$ python3 -q
>>> import numpy as np
>>> from numpy import linalg as LA
>>> np.set_printoptions(precision=3, suppress=True, linewidth=140, legacy="1.25")
>>> arr = np.loadtxt("layer4.csv", delimiter=",")
>>> arr
array([[0., 1., 1., 1., 0.],
       [1., 0., 1., 1., 0.],
       [1., 1., 0., 1., 0.],
       [1., 1., 1., 0., 0.],
       [0., 0., 0., 0., 0.]])
>>> ev, evecs = LA.eigh(arr)
>>> x = np.array([1, -3, -1, 2, -1])
>>> x @ arr @ x
-14.0
>>> np.abs(arr).sum(axis=1).max(), np.abs(ev).max()
(3.0, 3.0)
>>> evecs * np.maximum(ev, 0) @ evecs.T
array([[0.75, 0.75, 0.75, 0.75, 0.  ],
       [0.75, 0.75, 0.75, 0.75, 0.  ],
       [0.75, 0.75, 0.75, 0.75, 0.  ],
       [0.75, 0.75, 0.75, 0.75, 0.  ],
       [0.  , 0.  , 0.  , 0.  , 0.  ]])
>>> LA.eigvalsh(arr[1:, 1:])
array([-1., -1.,  0.,  2.])
>>> ev, evecs = LA.eigh(arr)
>>> LA.eigvalsh(arr @ arr)
array([0., 1., 1., 1., 9.])
>>> np.round(evecs.T @ evecs, 3) + 0
array([[1., 0., 0., 0., 0.],
       [0., 1., 0., 0., 0.],
       [0., 0., 1., 0., 0.],
       [0., 0., 0., 1., 0.],
       [0., 0., 0., 0., 1.]])
>>> print(np.round(evecs @ np.diag(ev) @ evecs.T, 3) + 0)
[[0. 1. 1. 1. 0.]
 [1. 0. 1. 1. 0.]
 [1. 1. 0. 1. 0.]
 [1. 1. 1. 0. 0.]
 [0. 0. 0. 0. 0.]]
>>> ev
array([-1., -1., -1.,  0.,  3.])
>>> np.round(ev.sum(), 3), np.trace(arr)
(0.0, 0.0)
>>> left, sigma, Vh = LA.svd(arr)
>>> evecs = Vh[:(sigma > 1e-8).sum()]
>>> rng = np.random.default_rng(7798)
>>> x = arr[0] + -2 * arr[4] + rng.integers(2) * np.eye(5)[3]
>>> x
array([0., 1., 1., 2., 0.])
>>> np.diag(evecs.T @ evecs)
array([1., 1., 1., 1., 0.])
>>> np.allclose(evecs.T @ evecs @ x, x)
True
>>> round(float(LA.eigvalsh(arr).min()), 3)
-1.0
>>> [round(float(LA.det(arr[:i, :i])), 2) + 0 for i in range(1, 6)]
[0.0, -1.0, 2.0, -3.0, 0.0]
>>> feats = np.load("sample18.npy")
>>> feats
array([[-0.33 , -0.635, -0.456,  0.437],
       [-3.383, -4.785, -4.238,  3.173],
       [-0.131, -0.6  , -0.424,  0.542],
       [ 1.426,  1.999,  1.69 , -1.535],
       [ 1.847,  2.719,  2.586, -1.303],
       [-1.549, -1.998, -2.051,  0.942],
       [-1.22 , -1.33 , -1.227,  0.932],
       [ 1.068,  1.101,  1.423, -0.04 ],
       [-1.748, -2.554, -2.355,  1.434],
       [ 0.854,  1.064,  0.922, -0.847],
       [ 0.524,  0.248,  0.531,  0.363],
       [-0.541, -0.198, -0.559, -0.25 ],
       [-1.175, -1.376, -1.412,  0.669],
       [-0.885, -0.572, -1.006, -0.364],
       [ 0.097, -0.13 , -0.068,  0.075],
       [-1.32 , -1.711, -1.493,  1.249],
       [ 0.189, -0.067,  0.159,  0.422],
       [-0.036, -0.812, -0.318,  1.143],
       [-1.058, -1.38 , -1.534,  0.417],
       [-0.667, -0.37 , -0.844, -0.598],
       [ 1.479,  1.668,  1.511, -1.17 ],
       [ 0.199,  0.653,  0.412, -0.583],
       [ 0.251,  0.398,  0.306, -0.428],
       [ 2.302,  2.18 ,  2.533, -0.708],
       [ 0.596,  0.845,  0.772, -0.486],
       [-0.211, -1.171, -0.602,  1.301],
       [-3.236, -4.029, -3.868,  2.251]])
>>> x = np.array([-8, 4, 3, -8])
>>> y = feats @ x
>>> LA.solve(feats.T @ feats, feats.T @ y)
array([-8.,  4.,  3., -8.])
>>> np.round(LA.pinv(feats) @ feats, 3) + 0
array([[1., 0., 0., 0.],
       [0., 1., 0., 0.],
       [0., 0., 1., 0.],
       [0., 0., 0., 1.]])
>>> y = y + 0.1 * rng.normal(size=27)
>>> y
array([ -4.686, -30.117,  -6.984,  13.866,  14.244,  -9.271,  -6.82 ,   0.331, -14.781,   6.802,  -4.321,   3.792,  -5.774,   4.704,
        -2.208, -10.537,  -4.502, -13.013,  -5.047,   6.293,   8.864,   6.872,   3.915,   3.661,   4.901, -15.245, -19.818])
>>> coef, *_ = LA.lstsq(feats, y)
>>> print(coef.round())
[-8.  4.  3. -8.]
>>> coef
array([-7.845,  4.203,  2.727, -7.881])
